$ python3 -q
>>> import numpy as np
>>> from numpy import linalg as LA
>>> np.set_printoptions(suppress=True, linewidth=140)
>>> A = np.load("dump.npy")
>>> A
array([[ 0.05, -2.  , -1.  ,  1.  ],
       [-3.  , -0.95,  1.  ,  2.  ],
       [-1.  ,  3.  ,  3.05, -1.  ],
       [ 0.  , -2.  , -1.  ,  1.05]])
>>> U, sig, vt = LA.svd(A)
>>> print(sig.round(2))
[5.59 3.98 0.51 0.01]
>>> B = U[:, :3] @ np.diag(sig[:3]) @ vt[:3]
>>> LA.matrix_rank(A, rtol=0.05)
np.int64(3)
>>> print(B.round(2) + 0)
[[ 0.05 -2.   -1.    1.01]
 [-3.   -0.95  1.    2.  ]
 [-1.    3.    3.05 -1.  ]
 [ 0.   -2.   -1.    1.04]]
>>> round(np.abs(A - B).max(), 2)
np.float64(0.01)
>>> X = np.minimum.outer(np.arange(1, 9), np.arange(1, 9)) * -2
>>> X
array([[ -2,  -2,  -2,  -2,  -2,  -2,  -2,  -2],
       [ -2,  -4,  -4,  -4,  -4,  -4,  -4,  -4],
       [ -2,  -4,  -6,  -6,  -6,  -6,  -6,  -6],
       [ -2,  -4,  -6,  -8,  -8,  -8,  -8,  -8],
       [ -2,  -4,  -6,  -8, -10, -10, -10, -10],
       [ -2,  -4,  -6,  -8, -10, -12, -12, -12],
       [ -2,  -4,  -6,  -8, -10, -12, -14, -14],
       [ -2,  -4,  -6,  -8, -10, -12, -14, -16]])
>>> x = np.array([4, -4, 0, -2, -3, 4, -3, 3])
>>> X @ np.eye(8)[0]
array([-2., -2., -2., -2., -2., -2., -2., -2.])
>>> X @ x
array([ 2, 12, 14, 16, 14,  6,  6,  0])
>>> print(np.einsum("ij,j->i", X, x))
[ 2 12 14 16 14  6  6  0]
>>> X @ np.ones(8)
array([-16., -30., -42., -52., -60., -66., -70., -72.])
>>> (X * x).sum(axis=1)
array([ 2, 12, 14, 16, 14,  6,  6,  0])
>>> J = np.array([[0.0, 0.0, 2.0, 1.0, -8.0],
...     [0.0, 0.0, 4.0, 8.0, 7.0],
...     [2.0, 4.0, 0.0, 0.0, 0.0],
...     [1.0, 8.0, 0.0, 0.0, 0.0],
...     [-8.0, 7.0, 0.0, 0.0, 0.0]])
>>> J
array([[ 0.,  0.,  2.,  1., -8.],
       [ 0.,  0.,  4.,  8.,  7.],
       [ 2.,  4.,  0.,  0.,  0.],
       [ 1.,  8.,  0.,  0.,  0.],
       [-8.,  7.,  0.,  0.,  0.]])
>>> np.all(LA.eigvalsh(J) > 0)
np.False_
>>> [round(float(LA.det(J[:i, :i])), 2) + 0 for i in range(1, 6)]
[0.0, 0.0, 0.0, 144.0, 0.0]
